% python3 -q
>>> import numpy as np
>>> np.set_printoptions(precision=1, suppress=True, linewidth=120)
>>> sig = 10 * 0.5 ** np.arange(3)
>>> q, _ = np.linalg.qr(np.array([[-0.7, 1.0, 0.2], [0.4, -1.9, -0.1], [0.8, -0.7, -0.4]]))
>>> rng = np.random.default_rng(8381)
>>> X = rng.normal(size=(22, 3)) * sig @ q
>>> X
array([[ -3.4,  -1.8,   0.6],
       [ -1.8,   1.6,   4.3],
       [ -6.8,   8.6,  -0.3],
       [ -4. ,   3.4,  -2.2],
       [  0.1,  -6.4,   8.4],
       [ -3.1,  -2.3,   7. ],
       [  4.5,   2.7,  -9.2],
       [  0.7,   3.8,  -7.4],
       [  5.8,   7.3,  -4.2],
       [ -5.5,  -4.4,   7.9],
       [  0.3,   7.6, -10.3],
       [ -5.5,  -2.8,   7.6],
       [ -5.8,   4.6,   2.2],
       [ -3.3,   1.6,  -0.2],
       [ -1.3,  -1.1,   2.9],
       [ -3.3,   2.1,   7.8],
       [ -1.7,  -2.4,   0.4],
       [ -5.5,   0.1,  -2.1],
       [  6.5,   3.3, -12.1],
       [  2. ,  -8.3,   4. ],
       [  9.3,   6.5, -10.2],
       [  7.8,  -7.7,  -8.3]])
>>> proj = X @ np.linalg.solve(X.T @ X, X.T)
>>> proj @ X[:, 2]
array([  0.6,   4.3,  -0.3,  -2.2,   8.4,   7. ,  -9.2,  -7.4,  -4.2,   7.9, -10.3,   7.6,   2.2,  -0.2,   2.9,   7.8,
         0.4,  -2.1, -12.1,   4. , -10.2,  -8.3])
>>> round(float(np.trace(proj)), 1)
3.0
>>> np.round(np.diag(proj), 1) + 0
array([0.1, 0.1, 0.2, 0.1, 0.1, 0.1, 0.1, 0.1, 0.3, 0.1, 0.2, 0.1, 0.1, 0. , 0. , 0.2, 0. , 0.2, 0.2, 0.1, 0.3, 0.4])
>>> np.round(np.linalg.eigvalsh(proj), 1) + 0
array([0., 0., 0., 0., 0., 0., 0., 0., 0., 0., 0., 0., 0., 0., 0., 0., 0., 0., 0., 1., 1., 1.])
>>> np.linalg.matrix_rank(np.eye(22) - proj)
np.int64(19)
>>> z = X[:, 0] > np.median(X[:, 0])
>>> f = X[z].mean(axis=0) - X[~z].mean(axis=0)
>>> z.astype(int)
array([0, 0, 0, 0, 1, 0, 1, 1, 1, 0, 1, 0, 0, 0, 1, 0, 1, 0, 1, 1, 1, 1])
>>> f
array([ 7.5, -0.5, -7.1])
>>> q, r_ = np.linalg.qr(X)
>>> np.allclose(r_.T @ r_, X.T @ X)
True
>>> r_
array([[ 22. ,   0.4, -20. ],
       [  0. , -22.7,  14.9],
       [  0. ,   0. ,  17.8]])
>>> np.round(q.T @ q, 1) + 0
array([[1., 0., 0.],
       [0., 1., 0.],
       [0., 0., 1.]])
>>> round(float(abs(r_[0, 0])), 1), round(float(np.linalg.norm(X[:, 0])), 1)
(22.0, 22.0)
>>> np.round(np.trace(q @ q.T), 1)
np.float64(3.0)
>>> np.abs(np.diag(r_))
array([22. , 22.7, 17.8])
>>> K = np.loadtxt("mat.csv", delimiter=",")
>>> K
array([[3., 3., 9., 3.],
       [0., 3., 9., 3.],
       [3., 1., 3., 1.],
       [2., 1., 9., 3.],
       [0., 1., 6., 2.]])
>>> left, sig, vt = np.linalg.svd(K, full_matrices=False)
>>> sig.round(1) + 0
array([18.7,  3.4,  1.7,  0. ])
>>> np.abs(vt[0])
array([0.2, 0.2, 0.9, 0.3])
>>> np.abs(left[:, 0]).round(6).argmax()
np.int64(0)
>>> np.round(left.T @ K @ vt.T, 1) + 0
array([[18.7,  0. ,  0. ,  0. ],
       [ 0. ,  3.4,  0. ,  0. ],
       [ 0. ,  0. ,  1.7,  0. ],
       [ 0. ,  0. ,  0. ,  0. ]])
>>> np.linalg.matrix_rank(K, rtol=0.1)
np.int64(2)
>>> round(np.linalg.norm(K, 2) / np.linalg.norm(K), 1)
np.float64(1.0)
>>> np.linalg.cond(K) > 100
np.True_
>>> [round(float(x), 1) for x in np.linalg.svd(K, compute_uv=False)[:3]]
[18.7, 3.4, 1.7]
>>> E = np.load("sample10.npy")
>>> E
array([[ 3.9,  0. , -3. , -0.9],
       [-2. ,  0.8, -4.4,  1.1],
       [-1.2, -3.9, -0.3,  2.9],
       [ 2. , -1.5, -4.3,  0.7],
       [ 0.8, -0.3, -1.8, -4.6],
       [ 2.9, -1.2, -3.4, -1.9],
       [-2.9,  1.7, -1.2, -3.5],
       [ 1.6,  1.2,  1. ,  4.4],
       [-4.9,  0.5,  0. ,  0.5],
       [-3.3,  1.9,  3.1,  0.7],
       [ 0. ,  3.6,  2.9, -1.9],
       [ 4.3, -1.1,  0.2, -2.3]])
>>> x = np.array([-2, -2, -1, -1])
>>> target = E @ x
>>> target
array([ -3.9,   5.7,   7.6,   2.6,   5.4,   1.9,   7.1, -11. ,   8.3,  -1. ,  -8.2,  -4.3])
>>> np.linalg.solve(E.T @ E, E.T @ target)
array([-2., -2., -1., -1.])
>>> np.linalg.lstsq(E, target)[0]
array([-2., -2., -1., -1.])
>>> target = target + 0.3 * rng.normal(size=12)
>>> target
array([ -3.8,   5.1,   7.1,   2.6,   5.4,   1.9,   6.6, -11.2,   8.6,  -1.2,  -8.4,  -4.5])
>>> b, *_ = np.linalg.lstsq(E, target)
>>> b
array([-2., -2., -1., -1.])
>>> round(float(np.linalg.norm(target - E @ b)), 1)
0.9
>>> [round(float(np.linalg.norm(np.linalg.solve(E.T @ E + lam * np.eye(4), E.T @ target))), 2) for lam in (0, 1, 10, 100)]
[3.15, 3.07, 2.52, 1.01]
>>> b.round()
array([-2., -2., -1., -1.])
>>> z = E[:, 1] > np.median(E[:, 1])
>>> f = E[z].mean(axis=0) - E[~z].mean(axis=0)
>>> (((E - E.mean(axis=0)) @ f > 0) == z).mean()
np.float64(1.0)
>>> np.argsort(-np.abs(f).round(6), kind="stable")
array([0, 1, 2, 3])
>>> z.astype(int)
array([0, 1, 0, 0, 0, 0, 1, 1, 1, 1, 1, 0])
>>> x = np.array([-7, 5, -9, -4])
>>> a = np.maximum(E @ x, 0)
>>> a
array([ 3.3, 53.2,  0. , 14.4, 27.5, 11.9, 53.6,  0. , 34.8,  1.9,  0. ,  0. ])
>>> np.tanh(E @ x)
array([ 1. ,  1. , -1. ,  1. ,  1. ,  1. ,  1. , -1. ,  1. ,  1. , -0.5, -1. ])
>>> E.T @ a
array([-340.5,  110.6, -454.3, -252.3])
>>> np.flatnonzero(a > 1e-9)
array([0, 1, 3, 4, 5, 6, 8, 9])
>>> E * (a > 1e-9)[:, None]
array([[ 3.9,  0. , -3. , -0.9],
       [-2. ,  0.8, -4.4,  1.1],
       [-0. , -0. , -0. ,  0. ],
       [ 2. , -1.5, -4.3,  0.7],
       [ 0.8, -0.3, -1.8, -4.6],
       [ 2.9, -1.2, -3.4, -1.9],
       [-2.9,  1.7, -1.2, -3.5],
       [ 0. ,  0. ,  0. ,  0. ],
       [-4.9,  0.5,  0. ,  0.5],
       [-3.3,  1.9,  3.1,  0.7],
       [ 0. ,  0. ,  0. , -0. ],
       [ 0. , -0. ,  0. , -0. ]])
>>> np.maximum(E @ x, 0) - np.maximum(-E @ x, 0)
array([  3.3,  53.2, -20. ,  14.4,  27.5,  11.9,  53.6, -31.8,  34.8,   1.9,  -0.5, -28.2])
>>> Xs = E - E.mean(axis=0)
>>> left, sig, vt = np.linalg.svd(Xs, full_matrices=False)
>>> np.abs(vt[0]).argmax()
np.int64(0)
>>> np.round(Xs.mean(axis=0), 1) + 0
array([0., 0., 0., 0.])
>>> round((sig ** 2).sum() ** 2 / (sig ** 4).sum(), 1)
np.float64(3.1)
>>> vt[0] * np.sign(vt[0, np.abs(vt[0]).argmax()])
array([ 0.8, -0.3, -0.5, -0.2])
>>> sig ** 2 / (sig ** 2).sum()
array([0.4, 0.3, 0.2, 0.1])
>>> J = np.loadtxt("run19.csv", delimiter=",")
>>> J
array([[  6.,   9.,  10.,   7.,   6.],
       [-10.,  -7.,  -6.,  -9., -10.],
       [ -8.,  -5.,  -4.,  -7.,  -8.]])
>>> left, sig, vt = np.linalg.svd(J)
>>> np.argmax(sig[:-1] / (sig[1:] + 1e-6)) + 1
np.int64(2)
>>> A2 = left[:, :2] @ np.diag(sig[:2]) @ vt[:2]
>>> round(float(np.abs(J - A2).max()), 1)
0.0
>>> A2
array([[  6.,   9.,  10.,   7.,   6.],
       [-10.,  -7.,  -6.,  -9., -10.],
       [ -8.,  -5.,  -4.,  -7.,  -8.]])
>>> np.linalg.matrix_rank(J, rtol=0.05)
np.int64(2)
>>> np.linalg.matrix_rank(A2)
np.int64(2)
>>> np.round(np.linalg.norm(J - A2) / np.linalg.norm(J), 1)
np.float64(0.0)
>>> x = np.array([2, 4, -1, -4, -2])
>>> (J * x).sum(axis=1)
array([-2., 14., 12.])
>>> (J @ x).argmax()
np.int64(1)
>>> np.linalg.norm(J @ x) <= np.linalg.norm(J, 2) * np.linalg.norm(x) + 1e-9
np.True_
>>> np.sign((J @ x).round(6))
array([-1.,  1.,  1.])
>>> J @ (2 * x)
array([-4., 28., 24.])
>>> np.einsum("ij,j->i", J, x)
array([-2., 14., 12.])
>>> mat = np.load("a.npy")
>>> mat
array([[0, 3, 0, 0, 0],
       [0, 0, 0, 2, 0],
       [0, 0, 0, 0, 3],
       [0, 0, 1, 0, 0],
       [1, 0, 0, 0, 0]])
>>> f = np.array([-3, 5, -2, 2, 2])
>>> A2 = mat + np.outer(f, np.eye(5)[4])
>>> np.linalg.matrix_rank(np.linalg.inv(A2) - np.linalg.inv(mat), tol=1e-8)
np.int64(1)
>>> np.round(np.linalg.det(A2) / np.linalg.det(mat), 1), np.round(1 + np.linalg.solve(mat, f)[4], 1)
(np.float64(0.3), np.float64(0.3))
>>> feats = np.load("w.npy")
>>> feats
array([[-4.9,  0.6, -0.4],
       [-4.7,  1.8,  0.4],
       [ 4.3, -2.4, -0.9],
       [ 2.5,  3.4,  2.6],
       [ 0.3,  4.2,  2.8],
       [-2.5, -3.4, -2.7],
       [-4.7,  1.7,  0.4],
       [-2.5, -3.5, -2.7],
       [-3.5,  3.2,  1.5],
       [ 4.9, -0.1,  0.7],
       [ 0.6,  4.1,  2.8],
       [-2.6,  3.8,  2. ],
       [-4.2, -1.9, -1.9],
       [-4.5,  2. ,  0.6]])
>>> C2 = np.cov(feats, rowvar=False)
>>> feats.std(axis=0)
array([3.3, 2.7, 1.8])
>>> np.round(np.corrcoef(feats.T), 1) + 0
array([[1. , 0. , 0.3],
       [0. , 1. , 1. ],
       [0.3, 1. , 1. ]])
>>> C2.shape
(3, 3)
>>> np.argsort(-feats.std(axis=0).round(6), kind="stable")
array([0, 1, 2])
>>> np.round(np.linalg.eigvalsh(C2)[::-1], 1) + 0
array([12.6, 10.7,  0. ])
>>> z = feats[:, 2] > np.median(feats[:, 2])
>>> f = feats[z].mean(axis=0) - feats[~z].mean(axis=0)
>>> f
array([2.4, 4. , 3. ])
>>> dist = np.linalg.norm(feats[:, None] - feats[None], axis=-1)
>>> np.flatnonzero(dist[1] < dist.mean() / 2)
array([ 0,  1,  6,  8, 13])
>>> dist.shape
(14, 14)
>>> np.linalg.norm(feats - feats.mean(axis=0), axis=1)
array([3.5, 3.2, 6.8, 5.3, 4.4, 5.4, 3.2, 5.4, 3.2, 6.6, 4.5, 3.4, 4.5, 3.2])
>>> np.linalg.norm(feats, axis=1)
array([5., 5., 5., 5., 5., 5., 5., 5., 5., 5., 5., 5., 5., 5.])
>>> np.linalg.matrix_rank(dist ** 2)
np.int64(3)
>>> (dist + 1e9 * np.eye(14)).round(6).argmin(axis=1)
array([ 6,  6,  9, 10, 10,  7,  1,  5, 11,  2,  4,  8,  5,  1])
>>> dist[1]
array([ 1.5,  0. , 10. ,  7.7,  6. ,  6.4,  0.1,  6.4,  2.2,  9.8,  6.3,  3.3,  4.4,  0.3])
>>> A2 = feats / np.sqrt((feats ** 2).mean(axis=1, keepdims=True))
>>> A2[11]
array([-0.9,  1.3,  0.7])
>>> np.linalg.matrix_rank(A2) == np.linalg.matrix_rank(feats)
np.True_
>>> F = np.load("dump.npy")
>>> F
array([[-3,  0,  0],
       [ 3,  2,  0],
       [ 2,  1,  3]])
>>> x = np.array([-1, 2, -1])
>>> target = F @ x
>>> b, lr = np.zeros(3), 1 / np.linalg.norm(F, 2) ** 2
>>> for i in range(5):
...     b -= lr * F.T @ (F @ b - target)
...     if i % 1 == 0: print(i, round(np.linalg.norm(F @ b - target), 1))
... 
0 3.1
1 2.8
2 2.6
3 2.4
4 2.2
>>> b
array([-0.5,  0.4, -0.7])
>>> round(float(np.linalg.norm(F)), 1)
6.0
>>> np.unravel_index(np.abs(F).argmax(), F.shape)
(np.int64(0), np.int64(0))
>>> np.linalg.svd(F, compute_uv=False)
array([5.3, 2.6, 1.3])
>>> ang = np.radians(30)
>>> r_ = np.eye(3)
>>> r_[0, 0] = r_[1, 1] = np.cos(ang)
>>> r_[0, 1], r_[1, 0] = -np.sin(ang), np.sin(ang)
>>> r_
array([[ 0.9, -0.5,  0. ],
       [ 0.5,  0.9,  0. ],
       [ 0. ,  0. ,  1. ]])
>>> A2 = F @ r_.T
>>> np.allclose(F @ F.T, A2 @ A2.T)
True
>>> x = np.array([3, 5, 2])
>>> r_.T @ (r_ @ x)
array([3., 5., 2.])
>>> np.sort(np.abs(np.degrees(np.angle(np.linalg.eigvals(r_)))))
array([ 0., 30., 30.])
>>> round(float(np.linalg.det(r_)), 1)
1.0
>>> 3 - np.linalg.matrix_rank(r_ - np.eye(3), tol=1e-8)
np.int64(1)
>>> round(np.linalg.norm(x), 1), round(float(np.linalg.norm(r_ @ x)), 1)
(np.float64(6.2), 6.2)
>>> data = -2 * np.eye(5) + np.eye(5, k=1)
>>> data
array([[-2.,  1.,  0.,  0.,  0.],
       [ 0., -2.,  1.,  0.,  0.],
       [ 0.,  0., -2.,  1.,  0.],
       [ 0.,  0.,  0., -2.,  1.],
       [ 0.,  0.,  0.,  0., -2.]])
>>> w1 = np.array([[0, 3, 2, 0], [1, 0, 2, 2], [3, 2, 3, 3], [1, 3, 1, 1], [2, 1, 2, 1]])
>>> b = np.array([3, 2, 2, 2])
>>> act = np.maximum(data @ w1 + b, 0)
>>> act
array([[4., 0., 0., 4.],
       [4., 4., 1., 1.],
       [0., 1., 0., 0.],
       [3., 0., 2., 1.],
       [0., 0., 0., 0.]])
>>> (act > 0).astype(int)
array([[1, 0, 0, 1],
       [1, 1, 1, 1],
       [0, 1, 0, 0],
       [1, 0, 1, 1],
       [0, 0, 0, 0]])
>>> W2 = np.array([[5, -4, -5], [8, 0, 3], [-2, -5, 7], [0, 2, 2]])
>>> act @ W2
array([[ 20.,  -8., -12.],
       [ 50., -19.,   1.],
       [  8.,   0.,   3.],
       [ 11., -20.,   1.],
       [  0.,   0.,   0.]])
>>> x = np.array([-1, 1, 0, -3])
>>> target = act @ x
>>> np.round(np.linalg.solve(act.T @ act, act.T @ target), 1) + 0
array([-1.,  1.,  0., -3.])
>>> np.round(np.linalg.pinv(act) @ act, 1) + 0
array([[1., 0., 0., 0.],
       [0., 1., 0., 0.],
       [0., 0., 1., 0.],
       [0., 0., 0., 1.]])
>>> target
array([-16.,  -3.,   1.,  -6.,   0.])
>>> target = target + 0.1 * rng.normal(size=5)
>>> target
array([-16. ,  -2.9,   1.2,  -5.8,   0.1])
>>> b, *_ = np.linalg.lstsq(act, target)
>>> b.round()
array([-1.,  1.,  0., -3.])
>>> b
array([-1.3,  1.2,  0.4, -2.7])
>>> np.round(np.linalg.norm(target - act @ b), 1)
np.float64(0.1)
>>> proj = np.triu(np.array([[0, 1, 3, 3, 0],
...     [0, 0, 3, 0, 1],
...     [0, 1, 0, 0, 2],
...     [3, 0, 0, 2, 2],
...     [3, 0, 3, 2, 2]]), 1) + np.eye(5)
>>> A2 = proj @ data @ np.linalg.inv(proj)
>>> round(np.linalg.det(A2), 1)
np.float64(-32.0)
>>> A2
array([[-2.,  1., -2.,  3.,  0.],
       [ 0., -2.,  1.,  3., -8.],
       [ 0.,  0., -2.,  1., -2.],
       [ 0.,  0.,  0., -2.,  1.],
       [ 0.,  0.,  0.,  0., -2.]])
>>> np.linalg.matrix_rank(A2)
np.int64(5)
>>> np.poly(A2)
array([ 1., 10., 40., 80., 80., 32.])
